$ python -q
>>> import numpy as np
>>> np.set_printoptions(precision=2, suppress=True, linewidth=100)
>>> X = np.load("out13.npy")
>>> X
array([[0, 0, 1, 1, 0, 2, 0, 1],
       [0, 0, 1, 2, 1, 1, 1, 0],
       [0, 0, 2, 0, 2, 0, 1, 0],
       [0, 0, 0, 2, 1, 0, 0, 0],
       [0, 0, 0, 0, 2, 2, 1, 0],
       [0, 0, 0, 0, 0, 1, 1, 1],
       [0, 0, 0, 0, 0, 0, 0, 0],
       [0, 0, 0, 0, 0, 0, 0, 1]])
>>> U, s, VT = np.linalg.svd(X)
>>> s.round(2) + 0
array([4.91, 2.6 , 2.46, 1.76, 1.12, 0.88, 0.  , 0.  ])
>>> other = U[:, :6] @ np.diag(s[:6]) @ VT[:6]
>>> round(float(np.linalg.norm(X - other) / np.linalg.norm(X)), 2)
0.0
>>> np.round(np.linalg.norm(X - other, 2), 2), round(float(s[6]), 2)
(np.float64(0.0), 0.0)
>>> round(np.abs(X - other).max(), 2)
np.float64(0.0)
>>> np.linalg.matrix_rank(other)
np.int64(6)
>>> rank = np.linalg.matrix_rank(X)
>>> rank
np.int64(6)
>>> null = np.linalg.svd(X)[2][rank:].T
>>> null.shape
(8, 2)
>>> np.round(null @ null.T, 2) + 0
array([[1., 0., 0., 0., 0., 0., 0., 0.],
       [0., 1., 0., 0., 0., 0., 0., 0.],
       [0., 0., 0., 0., 0., 0., 0., 0.],
       [0., 0., 0., 0., 0., 0., 0., 0.],
       [0., 0., 0., 0., 0., 0., 0., 0.],
       [0., 0., 0., 0., 0., 0., 0., 0.],
       [0., 0., 0., 0., 0., 0., 0., 0.],
       [0., 0., 0., 0., 0., 0., 0., 0.]])
>>> rng = np.random.default_rng(173)
>>> other = X + rng.integers(-2, 3, (8, 6)) @ rng.integers(-2, 3, (6, 8))
>>> other
array([[-1,  2, -3, -4, -1, -6,  4,  1],
       [ 3, -1,  5,  2,  0, -2,  5,  2],
       [ 0, -3, 12,  6,  2,  4, -1,  2],
       [-1,  1,  2,  5,  0,  0, -4,  3],
       [ 8,  1,  7,  8, -1,  7,  8,  3],
       [ 1,  4, -6,  1, -1,  5,  1,  0],
       [-3, -2, -7,  0,  4,  6, -7, -5],
       [ 5,  2,  1,  1, -2,  3,  5,  2]])
>>> np.round(np.linalg.svd(other - X, compute_uv=False), 2) + 0
array([22.69, 16.71, 12.51,  5.86,  2.17,  1.8 ,  0.  ,  0.  ])
>>> np.abs(other - X).sum(axis=1)
array([25, 18, 27, 15, 42, 18, 34, 20])
>>> other - X
array([[-1,  2, -4, -5, -1, -8,  4,  0],
       [ 3, -1,  4,  0, -1, -3,  4,  2],
       [ 0, -3, 10,  6,  0,  4, -2,  2],
       [-1,  1,  2,  3, -1,  0, -4,  3],
       [ 8,  1,  7,  8, -3,  5,  7,  3],
       [ 1,  4, -6,  1, -1,  4,  0, -1],
       [-3, -2, -7,  0,  4,  6, -7, -5],
       [ 5,  2,  1,  1, -2,  3,  5,  1]])
>>> np.abs(np.linalg.svd(other)[2][-1])
array([0.32, 0.66, 0.24, 0.07, 0.42, 0.17, 0.19, 0.4 ])
>>> np.linalg.matrix_rank(other, rtol=0.1)
np.int64(5)
>>> np.linalg.cond(other) > 100
np.True_
>>> [round(float(x), 2) for x in np.linalg.svd(other, compute_uv=False)[:3]]
[23.94, 15.85, 13.74]
>>> round(np.log10(np.linalg.cond(other)))
3
>>> feats = np.load("m.npy")
>>> feats
array([[0, 1, 1, 0, 0, 1, 0],
       [1, 0, 0, 0, 0, 0, 0],
       [1, 0, 0, 0, 1, 1, 0],
       [0, 0, 0, 0, 0, 1, 1],
       [0, 0, 1, 0, 0, 0, 0],
       [1, 0, 1, 1, 0, 0, 0],
       [0, 0, 0, 1, 0, 0, 0]])
>>> feats @ feats
array([[3, 0, 1, 1, 1, 1, 0],
       [0, 1, 1, 0, 0, 1, 0],
       [1, 1, 3, 1, 0, 1, 0],
       [1, 0, 1, 2, 0, 0, 0],
       [1, 0, 0, 0, 1, 1, 0],
       [1, 1, 1, 0, 1, 3, 1],
       [0, 0, 0, 0, 0, 1, 1]])
>>> np.allclose(feats, feats.T)
True
>>> np.trace(feats)
np.int64(0)
>>> w, evecs = np.linalg.eigh(feats)
>>> vec = np.array([1, 2, 1, 0, 3, 0, 3])
>>> np.round(np.linalg.eigvalsh(feats[1:, 1:]), 2) + 0
array([-1.73, -1.  ,  0.  ,  0.  ,  1.  ,  1.73])
>>> vec @ feats @ vec
np.int64(12)
>>> feats @ feats
array([[3, 0, 1, 1, 1, 1, 0],
       [0, 1, 1, 0, 0, 1, 0],
       [1, 1, 3, 1, 0, 1, 0],
       [1, 0, 1, 2, 0, 0, 0],
       [1, 0, 0, 0, 1, 1, 0],
       [1, 1, 1, 0, 1, 3, 1],
       [0, 0, 0, 0, 0, 1, 1]])
>>> low = np.diag(feats.sum(axis=1)) - feats
>>> np.round(np.linalg.eigvalsh(low), 2) + 0
array([0.  , 0.38, 0.7 , 1.59, 2.62, 4.3 , 4.41])
>>> (np.linalg.eigvalsh(low) < 1e-8).sum()
np.int64(1)
>>> low
array([[ 3, -1, -1,  0,  0, -1,  0],
       [-1,  1,  0,  0,  0,  0,  0],
       [-1,  0,  3,  0, -1, -1,  0],
       [ 0,  0,  0,  2,  0, -1, -1],
       [ 0,  0, -1,  0,  1,  0,  0],
       [-1,  0, -1, -1,  0,  3,  0],
       [ 0,  0,  0, -1,  0,  0,  1]])
>>> round(np.linalg.det(low[1:, 1:]))
3
>>> np.linalg.matrix_rank(low)
np.int64(6)
